% python3 -q
>>> import numpy as np
>>> import numpy.linalg as la
>>> np.set_printoptions(precision=4, suppress=True, linewidth=160)
>>> def rd(a):
...     return np.round(a, 4) + 0
... 
>>> A = np.load("a.npy")
>>> print(rd(A))
[[-0.8058  0.2623 -0.4962]
 [-0.1612 -0.2261  0.4623]
 [ 0.4029 -0.4097 -0.7308]
 [ 0.4029  0.8439 -0.0767]]
>>> print(rd(A.T @ A))
[[1. 0. 0.]
 [0. 1. 0.]
 [0. 0. 1.]]
>>> print(rd(A @ A.T))
[[ 0.9644 -0.1589 -0.0695 -0.0652]
 [-0.1589  0.2908 -0.3101 -0.2912]
 [-0.0695 -0.3101  0.8644 -0.1274]
 [-0.0652 -0.2912 -0.1274  0.8804]]
>>> print(rd(la.svd(A, compute_uv=False)))
[1. 1. 1.]
>>> vec = np.array([3, 3, 3])
>>> target = A @ vec
>>> print(rd(target))
[-3.1193  0.225  -2.213   3.5103]
>>> try:
...     la.solve(A, target)
... except la.LinAlgError as e:
...     print("failed:", e)
... 
failed: Last 2 dimensions of the array must be square
>>> rng = np.random.default_rng(833)
>>> target = target + 0.1 * rng.normal(size=4)
>>> print(rd(target))
[-3.0154  0.0354 -2.2101  3.4988]
>>> b, *_ = la.lstsq(A, target)
>>> print(rd(la.norm(target - A @ b)))
0.143
>>> r0, v = A[3], A[1]
>>> print(rd(r0 @ v))
-0.2912
>>> p = (r0 @ v) / (r0 @ r0) * r0
>>> print(rd(np.outer(r0, v)))
[[-0.0649 -0.0911  0.1863]
 [-0.136  -0.1908  0.3901]
 [ 0.0124  0.0174 -0.0355]]
>>> print(rd(la.norm(r0 + v) ** 2 + la.norm(r0 - v) ** 2))
2.3424
>>> print(la.matrix_rank(np.outer(r0, v)))
1
>>> print(rd(v - p))
[-0.0279  0.053   0.4369]
>>> data = np.loadtxt("arr.csv", delimiter=",")
>>> print(data)
[[-5.2807  2.2004  0.535 ]
 [ 1.5945 -0.8786 -6.3458]
 [-2.5402 -4.5155  2.259 ]
 [-4.2967 -3.2767 -1.0156]
 [ 1.2284 -0.4882 -2.834 ]
 [ 3.7346 -1.83    2.8107]
 [ 4.0392 -0.0608  3.0857]
 [ 2.684   0.4914  5.8774]
 [-5.4323  0.7945 -2.3062]
 [ 1.7819  1.1352  2.6147]
 [ 0.8735 -1.4029 -2.8203]
 [-2.9705 -4.7406  1.2149]
 [-2.713  -2.0683 -2.2607]
 [ 6.6026 -0.7169  1.6288]
 [ 4.3998 -1.0912  1.1137]
 [-0.4554  2.6389 -4.1022]
 [-0.9847  2.2113 -0.7646]
 [ 4.338   1.3029 -1.2866]
 [-0.7175 -0.8169  4.2511]
 [-0.8857  0.5769 -5.0917]
 [ 1.0248 -0.4659 -3.084 ]]
>>> C2 = np.cov(data, rowvar=False)
>>> print(rd(la.eigvalsh(C2)[::-1]))
[13.4831  8.721   3.6593]
>>> print(rd(np.polyfit(data[:, 2], data[:, 1], 1)))
[-0.1065 -0.5569]
>>> print(np.argwhere(np.triu(np.abs(np.corrcoef(data.T)) > 0.8, 1)))
[]
>>> print(rd(np.corrcoef(data.T)))
[[ 1.      0.1306  0.2348]
 [ 0.1306  1.     -0.1696]
 [ 0.2348 -0.1696  1.    ]]
>>> print(rd(C2))
[[11.3759  0.8917  2.5524]
 [ 0.8917  4.0961 -1.1068]
 [ 2.5524 -1.1068 10.3914]]
>>> print(np.median(data, axis=0))
[ 0.8735 -0.4882 -0.7646]
